>>> import numpy as np
>>> import numpy.linalg as la
>>> np.set_printoptions(precision=4, suppress=True, linewidth=120, sign=" ")
>>> rd = lambda a: np.round(a, 4) + 0
>>> J = np.load("case18.npy")
>>> J
array([[ 1,  0,  0],
       [ 0,  0,  1],
       [ 0,  1,  0]])
>>> # symmetric
>>> J @ np.ones(3)
array([ 1.,  1.,  1.])
>>> la.matrix_power(J, 100)
array([[ 1,  0,  0],
       [ 0,  1,  0],
       [ 0,  0,  1]])
>>> J.sum(axis=1)
array([ 1,  1,  1])
>>> rd(np.sort(np.abs(la.eigvals(J)))[::-1])
array([ 1.,  1.,  1.])
>>> p = np.eye(3)[2]
>>> for _ in range(6):
...     p = p @ J
...     print(p.round(4))
... 
[ 0.  1.  0.]
[ 0.  0.  1.]
[ 0.  1.  0.]
[ 0.  0.  1.]
[ 0.  1.  0.]
[ 0.  0.  1.]
>>> data = np.loadtxt("w.csv", delimiter=",")
>>> data
array([[ -0.3152,  -7.6449,   8.9459,  19.2768, -10.363 ,  -8.422 ,  21.0361,   9.7786,  10.163 ],
       [ -0.5508,  -9.5077,   8.6162,  20.5943, -10.6397, -10.0756,  20.515 ,  10.4586,   9.6889],
       [ -0.6088,  -9.7845,   8.0922,  21.0846,  -9.435 , -10.7749,  18.7095,   8.4785,   9.5075],
       [ -0.2634, -11.3046,   9.486 ,  19.7801,  -9.3724,  -8.9435,  20.2624,  11.4927,   9.0901],
       [ -0.0143, -10.4193,   9.9853,  21.0418, -10.073 , -11.0318,  18.9796,   9.4474,  10.3203],
       [ -1.1198, -10.8869,  10.1771,  18.7976, -10.8583, -11.0439,  20.7393,  10.3201,  11.1803],
       [  0.3336,  -9.0267,  11.0081,  21.1646,  -9.6561, -10.6676,  20.1401,   8.5093,  10.7547],
       [ -0.6116, -10.3037,  10.6469,  20.8604,  -9.5991,  -9.4512,  18.9959,  10.6098,  10.093 ],
       [ -0.5913,  -9.7609,   8.0057,  19.1142,  -9.9638,  -8.564 ,  21.0812,  10.3259,   9.1701],
       [ -0.3573, -10.0494,  10.4691,  19.8951, -10.1837,  -9.4526,  20.5372,  10.8089,  10.1849]])
>>> proj = data @ la.solve(data.T @ data, data.T)
>>> rd(proj @ data[:, 5])
array([ -8.422 , -10.0756, -10.7749,  -8.9435, -11.0318, -11.0439, -10.6676,  -9.4512,  -8.564 ,  -9.4526])
>>> rd(la.eigvalsh(proj))
array([ 0.,  1.,  1.,  1.,  1.,  1.,  1.,  1.,  1.,  1.])
>>> rd(np.diag(proj))
array([ 0.9911,  0.9188,  0.8654,  0.9988,  0.9999,  0.988 ,  0.9406,  0.9053,  0.9549,  0.4373])
>>> arr = np.load("mat.npy")
>>> arr
array([[  3,   2,   0],
       [  6,   4,   0],
       [  8,   4,   0],
       [  8,   4,   2],
       [  8,   4,   5],
       [ 11,   6,   5],
       [ 14,   7,   8],
       [ 15,  10,  10],
       [ 17,  13,  12],
       [ 19,  13,  12],
       [ 21,  15,  15],
       [ 21,  15,  15]])
>>> M2 = np.c_[arr[:, :2] @ np.array([[9, 7], [0, 7]]), np.array([1, 6, 5, 1, 5, 9, 3, 1, 3, 0, 8, 4])]
>>> M2
array([[  27,   35,    1],
       [  54,   70,    6],
       [  72,   84,    5],
       [  72,   84,    1],
       [  72,   84,    5],
       [  99,  119,    9],
       [ 126,  147,    3],
       [ 135,  175,    1],
       [ 153,  210,    3],
       [ 171,  224,    0],
       [ 189,  252,    8],
       [ 189,  252,    4]])
>>> la.matrix_rank(M2)
np.int64(3)
>>> rd(la.norm(M2 - arr @ la.lstsq(arr, M2)[0], axis=0))
array([ 0.    ,  0.    ,  9.5836])
>>> rd(la.norm(la.qr(arr)[0].T @ M2, axis=0) ** 2 / ((M2 ** 2).sum(axis=0) + 1e-12))
array([ 1.    ,  1.    ,  0.6573])
>>> C = M2[[5, 0]].astype(float)
>>> for _ in range(4):
...     lab = la.norm(M2[:, None] - C, axis=-1).argmin(axis=1)
...     C = np.array([M2[lab == j].mean(axis=0) for j in range(2)])
... 
>>> lab
array([ 1,  1,  1,  1,  1,  1,  0,  0,  0,  0,  0,  0])
>>> rd(C)
array([[ 160.5   ,  210.    ,    3.1667],
       [  66.    ,   79.3333,    4.5   ]])
>>> np.abs(C[1] - C[0]).argmax()
np.int64(1)
>>> T = np.stack([arr, -2 * arr, arr[::-1]])
>>> la.matrix_rank(T.reshape(3, -1))
np.int64(2)
>>> rd(la.norm(T, axis=(1, 2)))
array([  65.6354,  131.2707,   65.6354])
>>> la.matrix_rank(T)
array([ 3,  3,  3])
>>> T.shape
(3, 12, 3)
>>> np.einsum("bij,cij->bc", T, T)
array([[ 4308, -8616,  2282],
       [-8616, 17232, -4564],
       [ 2282, -4564,  4308]])
>>> Xc = arr - arr.mean(axis=0)
>>> vecs = la.svd(Xc)[2][:1]
>>> M2 = Xc - Xc @ vecs.T @ vecs
>>> rd(np.cov(Xc @ vecs.T, rowvar=False))
np.float64(92.4319)
>>> rd(la.norm(M2) / la.norm(Xc))
np.float64(0.1357)
>>> m1 = np.array([[4.0, 1.0, 1.0, 1.0, 1.0, 1.0, 1.0],
...     [1.0, 4.0, 1.0, 1.0, 1.0, 1.0, 1.0],
...     [1.0, 1.0, 4.0, 1.0, 1.0, 1.0, 1.0],
...     [1.0, 1.0, 1.0, 4.0, 1.0, 1.0, 1.0],
...     [1.0, 1.0, 1.0, 1.0, 4.0, 1.0, 1.0],
...     [1.0, 1.0, 1.0, 1.0, 1.0, 4.0, 1.0],
...     [1.0, 1.0, 1.0, 1.0, 1.0, 1.0, 4.0]])
>>> # symmetric, so the eigenvalues are real
>>> rng = np.random.default_rng(94)
>>> lab = rng.permutation(7)
>>> lab
array([ 5,  4,  0,  6,  2,  3,  1])
>>> M2 = m1[lab][:, lab]
>>> rd(la.det(M2)), rd(la.det(m1[lab]))
(np.float64(7290.0), np.float64(7290.0))
>>> np.allclose(M2, m1)
True
>>> np.fft.fft(m1[0])
array([ 10.+0.j,   3.+0.j,   3.+0.j,   3.+0.j,   3.+0.j,   3.+0.j,   3.+0.j])
>>> (m1 @ m1)[0]
array([ 22.,  13.,  13.,  13.,  13.,  13.,  13.])
>>> feats = np.load("dump.npy")
>>> feats
array([[ -2,   0,  -3,  -3,  -1,   0,   0,  -2,  -2],
       [ -2,  -1,  -3,   1,  -2,   1,  -1,   0,   3],
       [ -1,  -3,   0,   0,  -1,   2,  -2,  -3,   0],
       [-10,  -4, -15,   1,  -9,   4,  -4,  -2,  10]])
>>> # row 3 dominates
>>> Uu, s, vt = la.svd(feats)
>>> vecs = vt[:(s > 1e-8).sum()]
>>> x = feats[3] + 4 * feats[0] + rng.integers(2) * np.eye(9)[6]
>>> x
array([-18.,  -4., -27., -11., -13.,   4.,  -4., -10.,   2.])
>>> rd(la.norm(x - vecs.T @ vecs @ x))
np.float64(0.0)
>>> np.allclose(vecs.T @ vecs @ x, x)
True
>>> M = np.load("x.npy")
>>> M
array([[-1.0888,  0.2951,  0.9009],
       [-1.1   ,  0.3   ,  0.9   ],
       [ 2.5   ,  1.6   ,  0.6   ]])
>>> O, R = la.qr(M)
>>> rd(O.T @ O)
array([[ 1.,  0.,  0.],
       [ 0.,  1.,  0.],
       [ 0.,  0.,  1.]])
>>> rd(O)
array([[-0.3703, -0.5974,  0.7114],
       [-0.3741, -0.6051, -0.7028],
       [ 0.8502, -0.5264,  0.0006]])
>>> rd(O @ R)
array([[-1.0888,  0.2951,  0.9009],
       [-1.1   ,  0.3   ,  0.9   ],
       [ 2.5   ,  1.6   ,  0.6   ]])
>>> rd(R)
array([[ 2.9403,  1.1389, -0.1602],
       [ 0.    , -1.2   , -1.3985],
       [ 0.    ,  0.    ,  0.0087]])
>>> np.allclose(R.T @ R, M.T @ M)
True
>>> rd(np.trace(O @ O.T))
np.float64(3.0)
>>> rd(la.norm(R[2] - R[1]))
np.float64(1.8494)
>>> rd(R[2] @ R[1])
np.float64(-0.0121)
>>> rd(la.norm(R, "nuc"))
np.float64(4.9827)
>>> la.norm(R, axis=1).argmax()
np.int64(0)
>>> rd(la.norm(R, 2))
np.float64(3.1877)
>>> E = np.load("block2.npy")
>>> E
array([[ 0.,  0.,  3.,  3.,  2.,  5.,  4.],
       [ 0.,  0.,  0.,  4.,  5.,  3.,  1.],
       [ 3.,  0.,  0.,  0.,  0.,  0.,  0.],
       [ 3.,  4.,  0.,  0.,  0.,  0.,  0.],
       [ 2.,  5.,  0.,  0.,  0.,  0.,  0.],
       [ 5.,  3.,  0.,  0.,  0.,  0.,  0.],
       [ 4.,  1.,  0.,  0.,  0.,  0.,  0.]])
>>> # null space of dimension 3
>>> Uu, s, vt = la.svd(E)
>>> vecs = vt[:(s > 1e-8).sum()]
>>> x = E[3] + 2 * E[4] + rng.integers(2) * np.eye(7)[0]
>>> x
array([  7.,  14.,   0.,   0.,   0.,   0.,   0.])
>>> np.allclose(vecs.T @ vecs @ x, x)
True
>>> la.matrix_rank(np.vstack([E, x]))
np.int64(4)
>>> rd(la.norm(x - vecs.T @ vecs @ x))
np.float64(0.0)
>>> X = np.load("a.npy")
>>> X
array([[ 1,  3,  2],
       [ 0,  1,  3],
       [ 0,  0,  2]])
>>> # triangular
>>> def softmax(z):
...     e = np.exp(z - z.max(axis=-1, keepdims=True))
...     return e / e.sum(axis=-1, keepdims=True)
... 
>>> rd(softmax(10 * X[1]))
array([ 0.,  0.,  1.])
>>> rd(softmax(X[1]))
array([ 0.042 ,  0.1142,  0.8438])
>>> scores = X @ X.T / np.sqrt(3)
>>> rd(softmax(scores))
array([[ 0.9444,  0.0527,  0.0029],
       [ 0.338 ,  0.6022,  0.0598],
       [ 0.1933,  0.6134,  0.1933]])
>>> softmax(scores).round(6).argmax(axis=1)
array([ 0,  1,  1])
>>> Uu, s, vt = la.svd(X)
>>> rd(s)
array([ 4.8634,  2.0757,  0.1981])
>>> M2 = Uu[:, :2] @ np.diag(s[:2]) @ vt[:2]
>>> rd(la.norm(X - M2) / la.norm(X))
np.float64(0.0374)
>>> la.matrix_rank(X, rtol=0.05)
np.int64(2)
>>> rd(np.abs(X - M2).max())
np.float64(0.1404)
>>> theta = np.radians(120)
>>> R = np.eye(3)
>>> R[1, 1] = R[0, 0] = np.cos(theta)
>>> R[1, 0], R[0, 1] = -np.sin(theta), np.sin(theta)
>>> rd(R)
array([[-0.5  ,  0.866,  0.   ],
       [-0.866, -0.5  ,  0.   ],
       [ 0.   ,  0.   ,  1.   ]])
>>> M2 = X @ R.T
>>> np.allclose(la.norm(X, axis=1), la.norm(M2, axis=1))
True
>>> rd(la.svd(X, compute_uv=False)), rd(la.svd(M2, compute_uv=False))
(array([ 4.8634,  2.0757,  0.1981]), array([ 4.8634,  2.0757,  0.1981]))
>>> rd(M2)
array([[ 2.0981, -2.366 ,  2.    ],
       [ 0.866 , -0.5   ,  3.    ],
       [ 0.    ,  0.    ,  2.    ]])
>>> x = np.array([6, -3, -5])
>>> rhs = M2 @ x
>>> c, lr = np.zeros(3), 1 / la.norm(M2, 2) ** 2
>>> for i in range(5):
...     c -= lr * M2.T @ (M2 @ c - rhs)
...     if i % 1 == 0: print(i, round(la.norm(M2 @ c - rhs), 4))
... 
0 13.2019
1 10.8029
2 8.842
3 7.2398
4 5.9313
>>> rd(la.cond(M2))
np.float64(24.5471)
>>> evals, vecs = la.eig(X)
>>> np.prod(evals)
np.float64(2.0)
